% ipython --no-banner

In [1]: import numpy as np

In [2]: np.set_printoptions(suppress=True, linewidth=140)

In [3]: tidy = lambda a: np.round(a, 4) + 0

In [4]: M = np.load("m.npy")

In [5]: print(M)
[[ 3  0  1 -2]
 [ 0  2  2 -4]
 [ 2  0  2 -4]]

In [6]: print(np.count_nonzero(M))
9

In [7]: print(np.diff(M, axis=0))
[[-3  2  1 -2]
 [ 2 -2  0  0]]

In [8]: print(M.sum(axis=1))
[2 0 0]

In [9]: print(tidy(np.linalg.svd(M, compute_uv=False)))
[7.2661 2.9138 0.8449]

In [10]: print(M.shape)
(3, 4)

In [11]: print(M - M[0])
[[ 0  0  0  0]
 [-3  2  1 -2]
 [-1  0  1 -2]]

In [12]: print(np.linalg.matrix_rank(M))
3

In [13]: print(tidy(np.linalg.norm(M)))
7.874

In [14]: print(M.sum(axis=0))
[  5   2   5 -10]

In [15]: print(np.unravel_index(np.abs(M).argmax(), M.shape))
(np.int64(1), np.int64(3))

In [16]: f = np.array([-9, 6, 8])

In [17]: print(np.array([np.convolve(row, f, "same") for row in M]))
[[ 18  15  24  -4]
 [-18  -6  64  -8]
 [ 12  -2  48  -8]]

In [18]: print(np.polyval(f, M[1]))
[   8  -16  -16 -160]

In [19]: Uu, sigma, Vt = np.linalg.svd(M, full_matrices=False)

In [20]: print(tidy(np.abs(Vt[0])))
[0.3608 0.1682 0.4103 0.8205]

In [21]: print(tidy(np.cumsum(sigma ** 2) / np.sum(sigma ** 2)))
[0.8515 0.9885 1.    ]

In [22]: print(tidy(sigma / sigma[0]))
[1.     0.401  0.1163]

In [23]: print(tidy(np.sqrt((sigma ** 2).sum())), tidy(np.linalg.norm(M)))
7.874 7.874

In [24]: print(tidy(Uu.T @ M @ Vt.T))
[[7.2661 0.     0.    ]
 [0.     2.9138 0.    ]
 [0.     0.     0.8449]]

In [25]: print(tidy(sigma))
[7.2661 2.9138 0.8449]

In [26]: t = np.radians(49)

In [27]: Rm = np.eye(4)

In [28]: Rm[3, 3] = Rm[2, 2] = np.cos(t)

In [29]: Rm[3, 2], Rm[2, 3] = -np.sin(t), np.sin(t)

In [30]: print(tidy(Rm))
[[ 1.      0.      0.      0.    ]
 [ 0.      1.      0.      0.    ]
 [ 0.      0.      0.6561  0.7547]
 [ 0.      0.     -0.7547  0.6561]]

In [31]: M2 = M @ Rm.T

In [32]: print(tidy(np.abs(M2 - M).max(axis=0)))
[0.     0.     3.7067 0.1337]

In [33]: print(np.allclose(M @ M.T, M2 @ M2.T))
True

In [34]: arr = np.load("test15.npy")

In [35]: print(arr)
[[133 -65 -55 -31]
 [-65 138 114  82]
 [-55 114  98  66]
 [-31  82  66  50]]

In [36]: W = np.array([[3, 0, 0, 2], [2, 5, 2, 3], [5, 1, 4, 1], [1, 3, 5, 5]])

In [37]: coef = np.array([2, 0, -3, 3])

In [38]: hid = np.maximum(arr @ W + coef, 0)

In [39]: print(np.linalg.matrix_rank(hid))
3

In [40]: print((hid > 0).mean(axis=0))
[0.75 0.75 0.75 0.75]

In [41]: W2 = np.array([[2, -2, -1], [3, 0, -3], [2, 2, 0], [3, -2, -1]])

In [42]: print((hid @ W2).round(6).argmax(axis=1))
[0 0 0 0]

In [43]: Uu, sigma, Vt = np.linalg.svd(arr)

In [44]: print(tidy(sigma))
[324.2744  90.783    3.9426   0.    ]

In [45]: M2 = Uu[:, :3] @ np.diag(sigma[:3]) @ Vt[:3]

In [46]: print(tidy(np.abs(arr - M2).max()))
0.0

In [47]: print(tidy(np.linalg.norm(arr - M2, 2)), tidy(sigma[3]))
0.0 0.0

In [48]: print(np.linalg.matrix_rank(arr, rtol=0.05))
2

In [49]: print(np.linalg.matrix_rank(M2))
3

In [50]: m1 = np.load("x.npy")

In [51]: print(m1)
[[3 1 1]
 [2 0 0]
 [3 1 1]
 [2 2 3]]

In [52]: x0 = np.array([-4, -2, 8])

In [53]: rhs = m1 @ x0

In [54]: coef, lr = np.zeros(3), 1 / np.linalg.norm(m1, 2) ** 2

In [55]: for i in range(30):
    ...:     coef -= lr * m1.T @ (m1 @ coef - rhs)
    ...:     if i % 5 == 0: print(i, round(np.linalg.norm(m1 @ coef - rhs), 4))
    ...: 
0 14.3801
5 6.8554
10 3.3785
15 1.8664
20 1.3068
25 1.1413

In [56]: print(tidy(np.linalg.cond(m1)))
30.5671

In [57]: t3 = np.stack([m1, -2 * m1, m1[::-1]])

In [58]: print(np.einsum("bij,cij->bc", t3, t3))
[[ 43 -86  34]
 [-86 172 -68]
 [ 34 -68  43]]

In [59]: print((t3 @ m1.T).shape)
(3, 4, 4)

In [60]: print(tidy(np.linalg.norm(t3, axis=(1, 2))))
[ 6.5574 13.1149  6.5574]

In [61]: print(t3.shape)
(3, 4, 3)

In [62]: M2 = np.array([[-9, -9], [-8, 9], [3, -6]])

In [63]: print(np.vstack([m1, M2.T]).shape)
(6, 3)

In [64]: print(np.einsum("ik,kj->ji", m1, M2))
[[-32 -18 -32 -25]
 [-24 -18 -24 -18]]

In [65]: print(np.linalg.matrix_rank(m1 @ M2))
2

In [66]: print(np.einsum("ik,kj->ij", m1, M2))
[[-32 -24]
 [-18 -18]
 [-32 -24]
 [-25 -18]]

In [67]: print(np.einsum("ij->j", m1))
[10  4  5]

In [68]: print(M2.T @ m1.T)
[[-32 -18 -32 -25]
 [-24 -18 -24 -18]]

In [69]: print(np.einsum("ij,ij->i", m1, m1))
[11  4 11 17]

In [70]: E = np.load("out4.npy")

In [71]: print(E)
[[ 0.1 -0.3  5.5  1.2]
 [ 0.  -2.2 -6.  -0.2]
 [-0.6 -0.4  2.  -1.4]]

In [72]: print(np.count_nonzero(E))
11

In [73]: print(tidy(np.linalg.norm(E)))
8.8966

In [74]: print(tidy(E.mean(axis=0)))
[-0.1667 -0.9667  0.5    -0.1333]

In [75]: x0 = np.array([2, 1, 0, 2])

In [76]: print(M @ (2 * x0))
[  4 -12  -8]

In [77]: print(M @ x0)
[ 2 -6 -4]

In [78]: print(M @ np.eye(4)[2])
[1. 2. 2.]

In [79]: print(np.sign((M @ x0).round(6)))
[ 1 -1 -1]

In [80]: print(M * x0)
[[ 6  0  0 -4]
 [ 0  2  0 -8]
 [ 4  0  0 -8]]

In [81]: M2 = np.array([[0, 4, 1], [2, 3, 2]])

In [82]: W2 = np.kron(M2, E)

In [83]: print(W2.shape)
(6, 12)

In [84]: F = np.load("w.npy")

In [85]: print(F)
[[4. 1. 1.]
 [1. 4. 1.]
 [1. 1. 4.]]

In [86]: ev, evecs = np.linalg.eigh(F)

In [87]: print(tidy(np.linalg.svd(F, compute_uv=False)))
[6. 3. 3.]

In [88]: print(tidy(np.abs(evecs[:, -1])))
[0.5774 0.5774 0.5774]

In [89]: print(tidy(evecs @ np.diag(ev) @ evecs.T))
[[4. 1. 1.]
 [1. 4. 1.]
 [1. 1. 4.]]

In [90]: print(tidy(np.linalg.eigvalsh(F + 2 * np.eye(3))))
[5. 5. 8.]

In [91]: print(np.abs(evecs[:, -1]).round(6).argmax())
0

In [92]: Q, Rm = np.linalg.qr(F)

In [93]: print(tidy(Q.T @ Q))
[[1. 0. 0.]
 [0. 1. 0.]
 [0. 0. 1.]]

In [94]: print(np.allclose(Rm.T @ Rm, F.T @ F))
True

In [95]: print(tidy(np.abs(np.diag(Rm))))
[4.2426 3.6742 3.4641]

In [96]: print(tidy(Rm))
[[-4.2426 -2.1213 -2.1213]
 [ 0.     -3.6742 -1.2247]
 [ 0.      0.      3.4641]]

In [97]: print(tidy(Q @ Rm))
[[4. 1. 1.]
 [1. 4. 1.]
 [1. 1. 4.]]

In [98]: rng = np.random.default_rng(268170)

In [99]: M2 = Rm + rng.integers(-2, 3, (3, 1)) @ rng.integers(-2, 3, (1, 3))

In [100]: print(tidy(M2))
[[-8.2426 -6.1213 -6.1213]
 [ 0.     -3.6742 -1.2247]
 [ 4.      4.      7.4641]]

In [101]: print(tidy(M2 - Rm))
[[-4. -4. -4.]
 [ 0.  0.  0.]
 [ 4.  4.  4.]]

In [102]: print(np.linalg.matrix_rank(M2 - Rm, tol=1e-8))
1

In [103]: print(tidy(np.linalg.svd(M2 - Rm, compute_uv=False)))
[9.798 0.    0.   ]

In [104]: M2 = np.array([[6, -1, 4, -4], [-1, -2, 6, 5], [-5, 8, 7, -7], [5, 3, -1, 4]])

In [105]: data = M2 - M2.T

In [106]: print(data)
[[ 0  0  9 -9]
 [ 0  0 -2  2]
 [-9  2  0 -6]
 [ 9 -2  6  0]]

In [107]: rank = np.linalg.matrix_rank(data)

In [108]: print(rank)
2

In [109]: null = np.linalg.svd(data)[2][rank:].T

In [110]: print(tidy(null @ null.T))
[[ 0.2136  0.1748 -0.2621 -0.2621]
 [ 0.1748  0.9612  0.0583  0.0583]
 [-0.2621  0.0583  0.4126  0.4126]
 [-0.2621  0.0583  0.4126  0.4126]]

In [111]: print(np.linalg.matrix_rank(data.T @ data), np.linalg.matrix_rank(data @ data.T))
2 2

In [112]: print(tidy(data @ null))
[[0. 0.]
 [0. 0.]
 [0. 0.]
 [0. 0.]]

In [113]: print([int(np.linalg.matrix_rank(np.delete(data, i, axis=0))) for i in range(4)])
[2, 2, 2, 2]

In [114]: print(np.allclose(data @ null, 0))
True

In [115]: K = np.array([[-1.0, 0.0], [0.0, 4.0]])

In [116]: print(tidy(np.linalg.norm(K, axis=1)))
[1. 4.]

In [117]: print(tidy(np.linalg.norm(K, "nuc")))
5.0

In [118]: print(tidy(np.linalg.norm(K[0], 1)), tidy(np.linalg.norm(K[0], np.inf)))
1.0 1.0

In [119]: J = np.loadtxt("layer10.csv", delimiter=",")

In [120]: print(J)
[[-0.9807  1.0682  2.0911]
 [-0.9535  1.0402  1.9879]
 [-0.9956  1.0577  2.05  ]
 [-0.9104  0.9962  2.0077]
 [-0.9856  0.982   1.979 ]
 [-0.9696  1.0015  2.0111]
 [-0.9765  1.0035  1.9284]
 [-1.0481  1.0842  2.0379]
 [-0.9843  0.9406  2.0935]
 [ 1.9486  2.06    1.0367]
 [ 1.9865  1.9648  0.9736]
 [ 2.044   2.0235  0.9806]
 [ 1.9637  1.9782  0.964 ]
 [ 1.9788  1.9787  1.0232]
 [ 2.0145  2.0084  0.9856]
 [ 2.0208  2.0171  0.989 ]
 [ 1.9804  2.1087  0.9991]
 [ 1.9733  1.9909  0.9883]]

In [121]: x0 = np.array([3, 0, 1])

In [122]: print(np.sign((J @ x0).round(6)))
[-1. -1. -1. -1. -1. -1. -1. -1. -1.  1.  1.  1.  1.  1.  1.  1.  1.  1.]

In [123]: print(np.linalg.norm(J @ x0) <= np.linalg.norm(J, 2) * np.linalg.norm(x0) + 1e-9)
True
